% ipython --no-banner

In [1]: import numpy as np

In [2]: import numpy.linalg as la

In [3]: np.set_printoptions(suppress=True, linewidth=200)

In [4]: rd = lambda a: np.round(a, 3) + 0

In [5]: K = np.load("m.npy")

In [6]: K
Out[6]: 
array([[-4, -1,  0,  2, -2, -3],
       [-1,  0, -1, -1,  0,  0],
       [ 0, -1, -4,  3, -4,  2],
       [ 2, -1,  3, -2,  0, -5],
       [-2,  0, -4,  0,  6,  2],
       [-3,  0,  2, -5,  2,  4]])

In [7]: rng = np.random.default_rng(84)

In [8]: idx = rng.permutation(6)

In [9]: print(idx)
[0 5 2 4 3 1]

In [10]: Y = K[idx][:, idx]

In [11]: np.allclose(Y, K)
Out[11]: False

In [12]: print(rd(np.sort(np.abs(la.eigvals(Y)))))
[0.79  2.152 5.315 5.754 8.945 9.868]

In [13]: np.diag(Y)
Out[13]: array([-4,  4, -4,  6, -2,  0])

In [14]: rd(la.det(Y)), rd(la.det(K[idx]))
Out[14]: (np.float64(-4588.0), np.float64(-4588.0))

In [15]: Y
Out[15]: 
array([[-4, -3,  0, -2,  2, -1],
       [-3,  4,  2,  2, -5,  0],
       [ 0,  2, -4, -4,  3, -1],
       [-2,  2, -4,  6,  0,  0],
       [ 2, -5,  3,  0, -2, -1],
       [-1,  0, -1,  0, -1,  0]])

In [16]: F = np.load("data.npy")

In [17]: F
Out[17]: 
array([[5., 0., 4., 4., 0., 0., 0., 0., 0., 0., 4., 0.],
       [0., 5., 0., 0., 0., 4., 0., 4., 4., 4., 0., 4.],
       [4., 0., 5., 4., 0., 0., 0., 0., 0., 0., 4., 0.],
       [4., 0., 4., 5., 0., 0., 0., 0., 0., 0., 4., 0.],
       [0., 0., 0., 0., 5., 0., 4., 0., 0., 0., 0., 0.],
       [0., 4., 0., 0., 0., 5., 0., 4., 4., 4., 0., 4.],
       [0., 0., 0., 0., 4., 0., 5., 0., 0., 0., 0., 0.],
       [0., 4., 0., 0., 0., 4., 0., 5., 4., 4., 0., 4.],
       [0., 4., 0., 0., 0., 4., 0., 4., 5., 4., 0., 4.],
       [0., 4., 0., 0., 0., 4., 0., 4., 4., 5., 0., 4.],
       [4., 0., 4., 4., 0., 0., 0., 0., 0., 0., 5., 0.],
       [0., 4., 0., 0., 0., 4., 0., 4., 4., 4., 0., 5.]])

In [18]: w, V = la.eigh(F)

In [19]: print((w > 1e-8).sum(), (w < -1e-8).sum())
12 0

In [20]: np.abs(V[:, -1]).round(6).argmax()
Out[20]: np.int64(1)

In [21]: np.unique(w.round(6) + 0, return_counts=True)[1]
Out[21]: array([9, 1, 1, 1])

In [22]: rd(w)
Out[22]: array([ 1.,  1.,  1.,  1.,  1.,  1.,  1.,  1.,  1.,  9., 17., 25.])

In [23]: print(rd(la.eigvalsh(F + 4 * np.eye(12))))
[ 5.  5.  5.  5.  5.  5.  5.  5.  5. 13. 21. 29.]

In [24]: print(rd(la.svd(F, compute_uv=False)))
[25. 17.  9.  1.  1.  1.  1.  1.  1.  1.  1.  1.]

In [25]: rd(V.T @ F @ V)
Out[25]: 
array([[ 1.,  0.,  0.,  0.,  0.,  0.,  0.,  0.,  0.,  0.,  0.,  0.],
       [ 0.,  1.,  0.,  0.,  0.,  0.,  0.,  0.,  0.,  0.,  0.,  0.],
       [ 0.,  0.,  1.,  0.,  0.,  0.,  0.,  0.,  0.,  0.,  0.,  0.],
       [ 0.,  0.,  0.,  1.,  0.,  0.,  0.,  0.,  0.,  0.,  0.,  0.],
       [ 0.,  0.,  0.,  0.,  1.,  0.,  0.,  0.,  0.,  0.,  0.,  0.],
       [ 0.,  0.,  0.,  0.,  0.,  1.,  0.,  0.,  0.,  0.,  0.,  0.],
       [ 0.,  0.,  0.,  0.,  0.,  0.,  1.,  0.,  0.,  0.,  0.,  0.],
       [ 0.,  0.,  0.,  0.,  0.,  0.,  0.,  1.,  0.,  0.,  0.,  0.],
       [ 0.,  0.,  0.,  0.,  0.,  0.,  0.,  0.,  1.,  0.,  0.,  0.],
       [ 0.,  0.,  0.,  0.,  0.,  0.,  0.,  0.,  0.,  9.,  0.,  0.],
       [ 0.,  0.,  0.,  0.,  0.,  0.,  0.,  0.,  0.,  0., 17.,  0.],
       [ 0.,  0.,  0.,  0.,  0.,  0.,  0.,  0.,  0.,  0.,  0., 25.]])

In [26]: print(rd(la.eigvalsh(F @ F)))
[  1.   1.   1.   1.   1.   1.   1.   1.   1.  81. 289. 625.]

In [27]: Y = la.inv(F)

In [28]: rd(Y)
Out[28]: 
array([[ 0.765,  0.   , -0.235, -0.235,  0.   ,  0.   ,  0.   ,  0.   ,  0.   ,  0.   , -0.235,  0.   ],
       [ 0.   ,  0.84 ,  0.   ,  0.   ,  0.   , -0.16 ,  0.   , -0.16 , -0.16 , -0.16 ,  0.   , -0.16 ],
       [-0.235,  0.   ,  0.765, -0.235,  0.   ,  0.   ,  0.   ,  0.   ,  0.   ,  0.   , -0.235,  0.   ],
       [-0.235,  0.   , -0.235,  0.765,  0.   ,  0.   ,  0.   ,  0.   ,  0.   ,  0.   , -0.235,  0.   ],
       [ 0.   ,  0.   ,  0.   ,  0.   ,  0.556,  0.   , -0.444,  0.   ,  0.   ,  0.   ,  0.   ,  0.   ],
       [ 0.   , -0.16 ,  0.   ,  0.   ,  0.   ,  0.84 ,  0.   , -0.16 , -0.16 , -0.16 ,  0.   , -0.16 ],
       [ 0.   ,  0.   ,  0.   ,  0.   , -0.444,  0.   ,  0.556,  0.   ,  0.   ,  0.   ,  0.   ,  0.   ],
       [ 0.   , -0.16 ,  0.   ,  0.   ,  0.   , -0.16 ,  0.   ,  0.84 , -0.16 , -0.16 ,  0.   , -0.16 ],
       [ 0.   , -0.16 ,  0.   ,  0.   ,  0.   , -0.16 ,  0.   , -0.16 ,  0.84 , -0.16 ,  0.   , -0.16 ],
       [ 0.   , -0.16 ,  0.   ,  0.   ,  0.   , -0.16 ,  0.   , -0.16 , -0.16 ,  0.84 ,  0.   , -0.16 ],
       [-0.235,  0.   , -0.235, -0.235,  0.   ,  0.   ,  0.   ,  0.   ,  0.   ,  0.   ,  0.765,  0.   ],
       [ 0.   , -0.16 ,  0.   ,  0.   ,  0.   , -0.16 ,  0.   , -0.16 , -0.16 , -0.16 ,  0.   ,  0.84 ]])

In [29]: print(np.allclose(Y, F.T))
False

In [30]: print(rd(la.det(F) * Y))
[[ 2925.     0.  -900.  -900.     0.     0.     0.     0.     0.     0.  -900.     0.]
 [    0.  3213.     0.     0.     0.  -612.     0.  -612.  -612.  -612.     0.  -612.]
 [ -900.     0.  2925.  -900.     0.     0.     0.     0.     0.     0.  -900.     0.]
 [ -900.     0.  -900.  2925.     0.     0.     0.     0.     0.     0.  -900.     0.]
 [    0.     0.     0.     0.  2125.     0. -1700.     0.     0.     0.     0.     0.]
 [    0.  -612.     0.     0.     0.  3213.     0.  -612.  -612.  -612.     0.  -612.]
 [    0.     0.     0.     0. -1700.     0.  2125.     0.     0.     0.     0.     0.]
 [    0.  -612.     0.     0.     0.  -612.     0.  3213.  -612.  -612.     0.  -612.]
 [    0.  -612.     0.     0.     0.  -612.     0.  -612.  3213.  -612.     0.  -612.]
 [    0.  -612.     0.     0.     0.  -612.     0.  -612.  -612.  3213.     0.  -612.]
 [ -900.     0.  -900.  -900.     0.     0.     0.     0.     0.     0.  2925.     0.]
 [    0.  -612.     0.     0.     0.  -612.     0.  -612.  -612.  -612.     0.  3213.]]

In [31]: rd(la.det(F) * la.det(Y))
Out[31]: np.float64(1.0)

In [32]: np.flatnonzero(la.matrix_power((Y != 0) + (Y.T != 0) + np.eye(12), 12)[5])
Out[32]: array([ 1,  5,  7,  8,  9, 11])

In [33]: rd(np.abs(la.eigvals(F)).max())
Out[33]: np.float64(25.0)

In [34]: la.determinant(F)
Traceback (most recent call last):
  Cell In[34], line 1
    la.determinant(F)
AttributeError: module 'numpy.linalg' has no attribute 'determinant'


In [35]: np.allclose(F, F.T)
Out[35]: True

In [36]: rd(np.sort(np.abs(la.eigvals(F))))
Out[36]: array([ 1.,  1.,  1.,  1.,  1.,  1.,  1.,  1.,  1.,  9., 17., 25.])

In [37]: Y = np.array([[1.5, -0.3, -0.4],
    ...:     [-0.2, 1.3, -0.4],
    ...:     [1.4, -1.0, 0.6],
    ...:     [0.9, 0.4, -0.1],
    ...:     [1.5, 0.7, 1.0],
    ...:     [0.9, -1.1, 0.5],
    ...:     [-0.3, -2.5, -1.8],
    ...:     [-0.2, 0.7, 0.5],
    ...:     [1.1, 0.1, -0.4]])

In [38]: cent = np.array([[0.7, 1.0, -0.6, 0.5, 0.3, 0.5, 0.9, -1.6, -0.9, -0.1, 0.8, 1.2, 1.7],
    ...:     [-0.8, 1.4, -0.6, -0.5, -0.6, 1.0, -0.5, -1.8, -0.3, -0.1, -0.2, -0.3, 0.4],
    ...:     [1.0, -0.6, -0.5, -1.1, -0.9, 0.1, -1.8, -1.5, 1.5, 0.8, -0.8, 1.3, -0.8]])

In [39]: m1 = Y @ cent

In [40]: rd(m1)
Out[40]: 
array([[ 0.89,  1.32, -0.52,  1.34,  0.99,  0.41,  2.22, -1.26, -1.86, -0.44,  1.58,  1.37,  2.75],
       [-1.58,  1.86, -0.46, -0.31, -0.48,  1.16, -0.11, -1.42, -0.81, -0.43, -0.1 , -1.15,  0.5 ],
       [ 2.38, -0.36, -0.54,  0.54,  0.48, -0.24,  0.68, -1.34, -0.06,  0.44,  0.84,  2.76,  1.5 ],
       [ 0.21,  1.52, -0.73,  0.36,  0.12,  0.84,  0.79, -2.01, -1.08, -0.21,  0.72,  0.83,  1.77],
       [ 1.49,  1.88, -1.82, -0.7 , -0.87,  1.55, -0.8 , -5.16, -0.06,  0.58,  0.26,  2.89,  2.03],
       [ 2.01, -0.94, -0.13,  0.45,  0.48, -0.6 ,  0.46, -0.21,  0.27,  0.42,  0.54,  2.06,  0.69],
       [-0.01, -2.72,  2.58,  3.08,  3.03, -2.83,  4.22,  7.68, -1.68, -1.16,  1.7 , -1.95, -0.07],
       [-0.2 ,  0.48, -0.55, -1.  , -0.93,  0.65, -1.43, -1.69,  0.72,  0.35, -0.7 ,  0.2 , -0.46],
       [ 0.29,  1.48, -0.52,  0.94,  0.63,  0.61,  1.66, -1.34, -1.62, -0.44,  1.18,  0.77,  2.23]])

In [41]: Y = m1 / np.sqrt((m1 ** 2).mean(axis=1, keepdims=True))

In [42]: rd(Y[7])
Out[42]: array([-0.238,  0.572, -0.656, -1.192, -1.109,  0.775, -1.705, -2.015,  0.859,  0.417, -0.835,  0.238, -0.548])

In [43]: rd(la.norm(Y, axis=1))
Out[43]: array([3.606, 3.606, 3.606, 3.606, 3.606, 3.606, 3.606, 3.606, 3.606])

In [44]: C2 = m1.T @ m1

In [45]: (m1 @ m1.T).shape
Out[45]: (9, 9)

In [46]: np.allclose(C2, C2.T)
Out[46]: True

In [47]: print(rd(np.trace(C2)), rd((m1 ** 2).sum()))
293.959 293.959

In [48]: rd(la.norm(m1, 2))
Out[48]: np.float64(13.659)

In [49]: rd(m1[4] @ m1[6])
Out[49]: np.float64(-67.915)

In [50]: J = np.load("sample15.npy")

In [51]: J
Out[51]: 
array([[-1, -2, -2,  3,  0,  0,  0, -3, -3,  0,  2,  2],
       [ 2, -1, -2, -2,  3,  0,  0,  0, -3, -3,  0,  2],
       [ 2,  2, -1, -2, -2,  3,  0,  0,  0, -3, -3,  0],
       [ 0,  2,  2, -1, -2, -2,  3,  0,  0,  0, -3, -3],
       [-3,  0,  2,  2, -1, -2, -2,  3,  0,  0,  0, -3],
       [-3, -3,  0,  2,  2, -1, -2, -2,  3,  0,  0,  0],
       [ 0, -3, -3,  0,  2,  2, -1, -2, -2,  3,  0,  0],
       [ 0,  0, -3, -3,  0,  2,  2, -1, -2, -2,  3,  0],
       [ 0,  0,  0, -3, -3,  0,  2,  2, -1, -2, -2,  3],
       [ 3,  0,  0,  0, -3, -3,  0,  2,  2, -1, -2, -2],
       [-2,  3,  0,  0,  0, -3, -3,  0,  2,  2, -1, -2],
       [-2, -2,  3,  0,  0,  0, -3, -3,  0,  2,  2, -1]])

In [52]: Y = la.inv(J)

In [53]: rd(la.slogdet(J)[0])
Out[53]: np.float64(1.0)

In [54]: rd(la.inv(Y))
Out[54]: 
array([[-1., -2., -2.,  3.,  0.,  0.,  0., -3., -3.,  0.,  2.,  2.],
       [ 2., -1., -2., -2.,  3.,  0.,  0.,  0., -3., -3.,  0.,  2.],
       [ 2.,  2., -1., -2., -2.,  3.,  0.,  0.,  0., -3., -3.,  0.],
       [ 0.,  2.,  2., -1., -2., -2.,  3.,  0.,  0.,  0., -3., -3.],
       [-3.,  0.,  2.,  2., -1., -2., -2.,  3.,  0.,  0.,  0., -3.],
       [-3., -3.,  0.,  2.,  2., -1., -2., -2.,  3.,  0.,  0.,  0.],
       [ 0., -3., -3.,  0.,  2.,  2., -1., -2., -2.,  3.,  0.,  0.],
       [ 0.,  0., -3., -3.,  0.,  2.,  2., -1., -2., -2.,  3.,  0.],
       [ 0.,  0.,  0., -3., -3.,  0.,  2.,  2., -1., -2., -2.,  3.],
       [ 3.,  0.,  0.,  0., -3., -3.,  0.,  2.,  2., -1., -2., -2.],
       [-2.,  3.,  0.,  0.,  0., -3., -3.,  0.,  2.,  2., -1., -2.],
       [-2., -2.,  3.,  0.,  0.,  0., -3., -3.,  0.,  2.,  2., -1.]])

In [55]: rd(J @ Y)
Out[55]: 
array([[1., 0., 0., 0., 0., 0., 0., 0., 0., 0., 0., 0.],
       [0., 1., 0., 0., 0., 0., 0., 0., 0., 0., 0., 0.],
       [0., 0., 1., 0., 0., 0., 0., 0., 0., 0., 0., 0.],
       [0., 0., 0., 1., 0., 0., 0., 0., 0., 0., 0., 0.],
       [0., 0., 0., 0., 1., 0., 0., 0., 0., 0., 0., 0.],
       [0., 0., 0., 0., 0., 1., 0., 0., 0., 0., 0., 0.],
       [0., 0., 0., 0., 0., 0., 1., 0., 0., 0., 0., 0.],
       [0., 0., 0., 0., 0., 0., 0., 1., 0., 0., 0., 0.],
       [0., 0., 0., 0., 0., 0., 0., 0., 1., 0., 0., 0.],
       [0., 0., 0., 0., 0., 0., 0., 0., 0., 1., 0., 0.],
       [0., 0., 0., 0., 0., 0., 0., 0., 0., 0., 1., 0.],
       [0., 0., 0., 0., 0., 0., 0., 0., 0., 0., 0., 1.]])
